$ python -q
>>> import numpy as np
>>> np.set_printoptions(precision=1, suppress=True, linewidth=160)
>>> tidy = lambda a: np.round(a, 1) + 0
>>> W2 = np.array([[2, -1, 0], [3, 0, 1], [2, -3, 2]])
>>> rng = np.random.default_rng(6169)
>>> X = (rng.random((19, 3)) < 0.25) @ W2
>>> X
array([[ 0,  0,  0],
       [ 0,  0,  0],
       [ 2, -1,  0],
       [ 4, -4,  2],
       [ 2, -3,  2],
       [ 2, -1,  0],
       [ 0,  0,  0],
       [ 0,  0,  0],
       [ 0,  0,  0],
       [ 2, -1,  0],
       [ 0,  0,  0],
       [ 7, -4,  3],
       [ 5, -1,  1],
       [ 3,  0,  1],
       [ 0,  0,  0],
       [ 0,  0,  0],
       [ 3,  0,  1],
       [ 2, -1,  0],
       [ 0,  0,  0]])
>>> vec = np.array([0, 1, 1])
>>> np.einsum("ij,j->i", X, vec)
array([ 0,  0, -1, -2, -1, -1,  0,  0,  0, -1,  0, -1,  0,  1,  0,  0,  1, -1,  0])
>>> np.sign((X @ vec).round(6))
array([ 0,  0, -1, -1, -1, -1,  0,  0,  0, -1,  0, -1,  0,  1,  0,  0,  1, -1,  0])
>>> (X @ vec).argmax()
np.int64(13)
>>> X @ np.eye(3)[2]
array([0., 0., 0., 2., 2., 0., 0., 0., 0., 0., 0., 3., 1., 1., 0., 0., 1., 0., 0.])
>>> print(np.diff(X, axis=0))
[[ 0  0  0]
 [ 2 -1  0]
 [ 2 -3  2]
 [-2  1  0]
 [ 0  2 -2]
 [-2  1  0]
 [ 0  0  0]
 [ 0  0  0]
 [ 2 -1  0]
 [-2  1  0]
 [ 7 -4  3]
 [-2  3 -2]
 [-2  1  0]
 [-3  0 -1]
 [ 0  0  0]
 [ 3  0  1]
 [-1 -1 -1]
 [-2  1  0]]
>>> print(tidy(np.linalg.norm(X)))
13.9
>>> print(X.sum(axis=1))
[0 0 1 2 1 1 0 0 0 1 0 6 5 4 0 0 4 1 0]
>>> np.zeros(19, 3)
Traceback (most recent call last):
  File "<python-input-15>", line 1, in <module>
    np.zeros(19, 3)
    ~~~~~~~~^^^^^^^
TypeError: Cannot interpret '3' as a data type
>>> X - X[0]
array([[ 0,  0,  0],
       [ 0,  0,  0],
       [ 2, -1,  0],
       [ 4, -4,  2],
       [ 2, -3,  2],
       [ 2, -1,  0],
       [ 0,  0,  0],
       [ 0,  0,  0],
       [ 0,  0,  0],
       [ 2, -1,  0],
       [ 0,  0,  0],
       [ 7, -4,  3],
       [ 5, -1,  1],
       [ 3,  0,  1],
       [ 0,  0,  0],
       [ 0,  0,  0],
       [ 3,  0,  1],
       [ 2, -1,  0],
       [ 0,  0,  0]])
>>> tidy(np.linalg.svd(X, compute_uv=False))
array([13.4,  3.5,  1.6])
>>> tidy(X.mean(axis=0))
array([ 1.7, -0.8,  0.5])
>>> np.unravel_index(np.abs(X).argmax(), X.shape)
(np.int64(11), np.int64(0))
>>> m1 = np.load("a.npy")
>>> print(m1)
[[ -5.3  -8.5   8.6]
 [ -1.   -1.8   1.7]
 [  4.8   7.4  -7.6]
 [  2.3   3.7  -3.9]
 [-11.2 -17.6  17.9]
 [  2.8   4.5  -4.5]
 [ -3.   -5.1   5.2]
 [-15.3 -24.7  24.5]
 [-10.1 -16.   16.2]
 [ -6.3 -10.2  10. ]
 [ -2.9  -4.5   4.8]
 [ -0.1   0.4  -0.3]
 [  0.8   1.4  -1.3]
 [  6.2  10.   -9.9]
 [ -2.3  -3.8   3.8]
 [ -7.8 -12.8  12.8]
 [  5.9   9.5  -9.7]
 [ -4.8  -7.6   7.6]]
>>> d = np.linalg.norm(m1[:, None] - m1[None], axis=-1)
>>> print(np.flatnonzero(d[10] < d.mean() / 2))
[ 0  1  6 10 11 14 17]
>>> tidy(np.linalg.norm(m1 - m1.mean(axis=0), axis=1))
array([ 6.7,  3.8, 18.2, 12.4, 21. , 13.5,  1.4, 31.5, 18.4,  9.1,  0.7,  6.9,  8.6, 21.9,  0.7, 13.2, 21.3,  5.3])
>>> vec = np.array([2, 4, 1])
>>> target = X @ vec
>>> tidy(np.linalg.lstsq(X, target)[0])
array([2., 4., 1.])
>>> print(tidy(np.linalg.solve(X.T @ X, X.T @ target)))
[2. 4. 1.]
>>> tidy(np.linalg.pinv(X) @ X)
array([[1., 0., 0.],
       [0., 1., 0.],
       [0., 0., 1.]])
>>> target = target + 0.1 * rng.normal(size=19)
>>> tidy(target)
array([ 0. ,  0. , -0.2, -6.1, -6.2, -0.1,  0.1, -0.1,  0. ,  0.1,  0. ,  0.9,  7. ,  7.1, -0.1,  0.1,  7. , -0.1,  0. ])
>>> c, *_ = np.linalg.lstsq(X, target)
>>> c.round()
array([2., 4., 1.])
>>> [round(float(np.linalg.norm(np.linalg.solve(X.T @ X + lam * np.eye(3), X.T @ target))), 2) for lam in (0, 1, 10, 100)]
[4.67, 4.11, 2.32, 0.47]
